$ ipython --no-banner

In [1]: import numpy as np

In [2]: np.set_printoptions(suppress=True, linewidth=120)

In [3]: data = np.loadtxt("w.csv", delimiter=",")

In [4]: print(data)
[[ 1. -1.]
 [ 1.  0.]
 [ 1.  1.]
 [ 1.  2.]]

In [5]: x0 = np.array([1, -8])

In [6]: rhs = data @ x0

In [7]: c, lr = np.zeros(2), 1 / np.linalg.norm(data, 2) ** 2

In [8]: for i in range(4):
   ...:     c -= lr * data.T @ (data @ c - rhs)
   ...:     if i % 1 == 0: print(i, round(np.linalg.norm(data @ c - rhs), 3))
   ...: 
0 5.195
1 3.211
2 1.984
3 1.226

In [9]: print(np.round(np.linalg.cond(data), 3))
1.618

In [10]: x0 = np.array([4, -3])

In [11]: print(data @ x0)
[ 7.  4.  1. -2.]

In [12]: print(np.linalg.norm(data @ x0) <= np.linalg.norm(data, 2) * np.linalg.norm(x0) + 1e-9)
True

In [13]: print(data * x0)
[[ 4.  3.]
 [ 4. -0.]
 [ 4. -3.]
 [ 4. -6.]]

In [14]: print(data @ np.eye(2)[1])
[-1.  0.  1.  2.]

In [15]: feats = np.array([[18, 17, 12, 22, 9, 8],
    ...:     [17, 18, 12, 19, 8, 9],
    ...:     [12, 12, 24, 19, 17, 18],
    ...:     [22, 19, 19, 31, 15, 15],
    ...:     [9, 8, 17, 15, 17, 12],
    ...:     [8, 9, 18, 15, 12, 22]])

In [16]: print(np.linalg.cond(feats) > 100)
True

In [17]: print(np.argsort(-np.linalg.norm(feats, axis=0).round(6), kind="stable")[:3])
[3 2 0]

In [18]: rank = np.linalg.matrix_rank(feats)

In [19]: print(rank)
5

In [20]: N = np.linalg.svd(feats)[2][rank:].T

In [21]: print(np.allclose(feats @ N, 0))
True

In [22]: print([int(np.linalg.matrix_rank(feats[:, :j + 1])) for j in range(6)])
[1, 2, 3, 4, 5, 5]

In [23]: print(N.shape)
(6, 1)

In [24]: print([int(np.linalg.matrix_rank(np.delete(feats, i, axis=0))) for i in range(6)])
[5, 5, 5, 5, 5, 5]

In [25]: print(np.round(feats @ N, 3) + 0)
[[0.]
 [0.]
 [0.]
 [0.]
 [0.]
 [0.]]

In [26]: w, evecs = np.linalg.eigh(feats)

In [27]: print(np.unique(w.round(6) + 0, return_counts=True)[1])
[1 1 1 1 1 1]

In [28]: left, sigma, Vt = np.linalg.svd(feats)

In [29]: evecs = Vt[:(sigma > 1e-8).sum()]

In [30]: rng = np.random.default_rng(51843)

In [31]: x0 = feats[0] + 3 * feats[5] + rng.integers(2) * np.eye(6)[3]

In [32]: print(x0)
[42. 44. 66. 68. 45. 74.]

In [33]: print(np.round(np.diag(evecs.T @ evecs), 3))
[0.352 0.806 1.    0.859 1.    0.983]

In [34]: M = np.load("dump.npy")

In [35]: print(M.round(3))
[[0.471 0.529 0.   ]
 [0.154 0.462 0.385]
 [0.45  0.45  0.1  ]]

In [36]: # a transition matrix

In [37]: print(round(float(np.abs(M).max()), 3))
0.529

In [38]: print(np.round(M.sum(axis=0), 3))
[1.074 1.441 0.485]

In [39]: print(M.shape)
(3, 3)

In [40]: print(np.unravel_index(np.abs(M).argmax(), M.shape))
(np.int64(0), np.int64(1))

In [41]: print(np.round(np.linalg.svd(M, compute_uv=False), 3))
[1.08  0.363 0.061]

In [42]: print(M.sum(axis=1))
[1. 1. 1.]

In [43]: print(np.round(M.mean(axis=0), 3))
[0.358 0.48  0.162]

In [44]: def softmax(z):
    ...:     e = np.exp(z - z.max(axis=-1, keepdims=True))
    ...:     return e / e.sum(axis=-1, keepdims=True)
    ...: 

In [45]: print(np.round(softmax(M[0] + 4), 3))
[0.372 0.395 0.233]

In [46]: print(np.round(softmax(M[0]), 3))
[0.372 0.395 0.233]

In [47]: S = M @ M.T / np.sqrt(3)

In [48]: print(np.round(softmax(S)[0] @ M, 3))
[0.364 0.481 0.154]

In [49]: print(np.round(softmax(S), 3))
[[0.349 0.313 0.338]
 [0.329 0.342 0.329]
 [0.344 0.318 0.337]]

In [50]: print(np.allclose(M, M.T))
False

In [51]: print(round(float(np.abs(np.linalg.eigvals(M)).max()), 3))
1.0

In [52]: print(round(float(np.trace(M)), 3))
1.032

In [53]: print(np.round(np.sort(np.abs(np.linalg.eigvals(M))), 3))
[0.154 0.154 1.   ]

In [54]: M2 = np.array([[2, -1, -1], [-3, 2, -2], [2, -2, -1]])

In [55]: arr = M2 - M2.T

In [56]: print(arr)
[[ 0  2 -3]
 [-2  0  0]
 [ 3  0  0]]

In [57]: print(np.round(np.linalg.norm(arr, 2) / np.linalg.norm(arr), 3))
0.707

In [58]: print(np.linalg.cond(arr) > 100)
True

In [59]: print([round(float(x), 3) for x in np.linalg.svd(arr, compute_uv=False)[:3]])
[3.606, 3.606, 0.0]

In [60]: W1 = np.array([[2, -2, 0, -1, -2, 2], [2, -2, 1, 2, 2, 1], [0, -1, 0, -1, -1, -1]])

In [61]: c = np.array([0, 0, 2, 2, 2, 2])

In [62]: hid = np.maximum(arr @ W1 + c, 0)

In [63]: print(hid)
[[4 0 4 9 9 7]
 [0 4 2 4 6 0]
 [6 0 2 0 0 8]]

In [64]: print((hid > 0).astype(int))
[[1 0 1 1 1 1]
 [0 1 1 1 1 0]
 [1 0 1 0 0 1]]

In [65]: Z = np.array([[0, 2, 0], [1, 2, 1], [0, 0, 0], [2, 1, 1], [1, 0, 1], [1, 1, 2]])

In [66]: print((hid @ Z).round(6).argmax(axis=1))
[0 0 1]

In [67]: print(hid @ Z)
[[34 24 32]
 [18 12 14]
 [ 8 20 16]]

In [68]: W0 = np.loadtxt("block0.csv", delimiter=",")

In [69]: print(W0)
[[9. 0.]
 [0. 0.]]

In [70]: M2 = W0[0, 0] * W0[1:] - np.outer(W0[1:, 0], W0[0])

In [71]: print(M2)
[[0. 0.]]

In [72]: print(np.linalg.matrix_rank(M2), np.linalg.matrix_rank(W0))
0 1

In [73]: print(W0[:, 0] / W0[0, 0])
[1. 0.]

In [74]: print(np.flatnonzero(~M2.round(6).any(axis=1)))
[0]

In [75]: print(np.linalg.cond(W0) > 100)
True

In [76]: print(np.linalg.matrix_rank(W0, rtol=0.1))
1

In [77]: print((W0 != 0).astype(int))
[[1 0]
 [0 0]]

In [78]: print(round(np.linalg.det(W0), 3))
0.0

In [79]: print(np.round(np.sort(np.linalg.eigvals(W0).real), 3))
[0. 9.]

In [80]: print(np.flatnonzero(np.linalg.matrix_power((W0 != 0) + (W0.T != 0) + np.eye(2), 2)[1]))
[1]

In [81]: F = np.loadtxt("arr.csv", delimiter=",")

In [82]: print(F)
[[ 1.059 -3.694  0.471 -2.528]
 [-2.293 -4.733  2.061 -1.354]
 [-4.796  0.538 -2.614  0.238]
 [-0.895 -1.184 -2.227  2.195]
 [ 2.78  -2.646 -0.383  1.349]
 [-0.558  2.849  5.313  1.487]
 [-2.627 -0.681 -0.889  1.658]
 [-0.059  3.844 -2.43  -2.454]
 [-1.59   0.875  1.138  0.316]
 [ 2.096 -5.767 -0.703  3.046]
 [-3.018  0.321  4.782  4.639]
 [-5.348 -1.51  -3.067  0.082]
 [-1.654  4.362 -0.134 -0.93 ]
 [-2.854  3.764  0.575 -0.961]
 [ 0.56  -1.445  1.997 -1.876]
 [ 5.525 -1.408  0.633  1.479]
 [-2.05   0.59   4.402 -1.516]
 [-4.831 -1.544  0.955  0.688]
 [-0.478  4.081  1.335  2.424]
 [-1.165 -0.166  2.547 -0.338]
 [-2.178 -4.611 -5.905  1.242]
 [-1.799  2.826  4.557  4.165]
 [-1.107  1.286 -3.779 -1.317]
 [-2.964 -1.006  5.274 -1.494]
 [-3.401 -0.982  3.271  0.119]
 [-0.889  5.235  2.503 -1.609]
 [-1.155  2.528  1.875 -2.42 ]
 [-0.314 -4.091  2.677  4.455]
 [-3.915 -1.249 -0.304 -1.184]
 [ 4.151  4.16   1.603 -2.842]]

In [83]: blk = np.stack([F, 2 * F, F[::-1]])

In [84]: print((blk @ F.T).shape)
(3, 30, 30)

In [85]: print(np.linalg.matrix_rank(blk.reshape(3, -1)))
2

In [86]: lab = F[:, 1] > np.median(F[:, 1])

In [87]: f = F[lab].mean(axis=0) - F[~lab].mean(axis=0)

In [88]: print(round(float((((F - F.mean(axis=0)) @ f > 0) == lab).mean()), 3))
0.933

In [89]: print(np.argsort(-np.abs(f).round(6), kind="stable"))
[1 2 3 0]

In [90]: f, g = F[5], F[17]

In [91]: print(round(f @ g, 3))
4.394

In [92]: print(round(f @ f, 3))
38.867

In [93]: pr = (f @ g) / (f @ f) * f

In [94]: print(round(np.linalg.norm(f + g) ** 2 + np.linalg.norm(f - g) ** 2, 3))
131.95

In [95]: print(round(float((g - pr) @ f), 3))
0.0

In [96]: M2 = np.array([[3, 2], [3, 0], [0, 2], [2, -2]])

In [97]: print(np.round(np.einsum("ij->j", F), 3))
[-35.767   0.542  25.534   6.759]

In [98]: print(np.vstack([F, M2.T]).shape)
(32, 4)

In [99]: x0 = np.array([-3, -1, 2, 1])

In [100]: rhs = F @ x0

In [101]: print(np.round(np.linalg.lstsq(F, rhs)[0], 3))
[-3. -1.  2.  1.]

In [102]: rhs = rhs + 0.3 * rng.normal(size=30)

In [103]: print(rhs.round(3))
[ -1.176  13.926   8.664   1.843  -5.157  11.072   8.06  -11.407   6.574   1.554  22.88   11.624  -0.556   5.057
   1.532 -11.969  12.589  18.571   2.026   8.237   0.894  15.953  -6.953  18.873  17.659   0.791   2.421  14.838
  10.875 -16.183]

In [104]: c, *_ = np.linalg.lstsq(F, rhs)

In [105]: print(c.round())
[-3. -1.  2.  1.]

In [106]: print(round(np.linalg.norm(rhs - F @ c), 3))
1.133

In [107]: X = np.loadtxt("test3.csv", delimiter=",")

In [108]: print(X.round(3))
[[ 0.219 -0.452 -0.781 -0.37 ]
 [-0.452  0.738 -0.452 -0.214]
 [-0.781 -0.452  0.219 -0.37 ]
 [-0.37  -0.214 -0.37   0.825]]

In [109]: print(np.poly(X))
[ 1. -2.  0.  2. -1.]

In [110]: print(np.einsum("ij,ji->", X, X))
4.0

In [111]: print(np.round(np.kron(np.eye(2, dtype=int), X), 3))
[[ 0.219 -0.452 -0.781 -0.37   0.    -0.    -0.    -0.   ]
 [-0.452  0.738 -0.452 -0.214 -0.     0.    -0.    -0.   ]
 [-0.781 -0.452  0.219 -0.37  -0.    -0.     0.    -0.   ]
 [-0.37  -0.214 -0.37   0.825 -0.    -0.    -0.     0.   ]
 [ 0.    -0.    -0.    -0.     0.219 -0.452 -0.781 -0.37 ]
 [-0.     0.    -0.    -0.    -0.452  0.738 -0.452 -0.214]
 [-0.    -0.     0.    -0.    -0.781 -0.452  0.219 -0.37 ]
 [-0.    -0.    -0.     0.    -0.37  -0.214 -0.37   0.825]]

In [112]: print(np.round(np.linalg.eigvals(X).sum().real, 3))
2.0

In [113]: M2 = X + rng.integers(-2, 3, (4, 3)) @ rng.integers(-2, 3, (3, 4))

In [114]: print(M2.round(3))
[[ 0.219 -6.452 -0.781  3.63 ]
 [ 3.548 -7.262  1.548  3.786]
 [-0.781 -0.452  6.219  3.63 ]
 [ 4.63  -4.214  6.63   4.825]]

In [115]: print(np.round(np.linalg.svd(M2 - X, compute_uv=False), 3) + 0)
[15.441  7.541  3.837  0.   ]

In [116]: print(np.linalg.matrix_rank(M2 - X, tol=1e-8))
3

In [117]: E = np.load("out10.npy")

In [118]: print(E)
[[ 2 -8 -3]
 [ 3 -6 -1]
 [-6  1  1]
 [ 1  3  7]
 [ 0  2  0]
 [-4  4 -1]]

In [119]: f, g = E[3], E[5]

In [120]: print(f @ g)
1

In [121]: print(f @ f)
59

In [122]: pr = (f @ g) / (f @ f) * f

In [123]: print(np.linalg.matrix_rank(np.outer(f, g)))
1

In [124]: print(np.round(np.linalg.norm(f + g) ** 2 + np.linalg.norm(f - g) ** 2, 3))
184.0
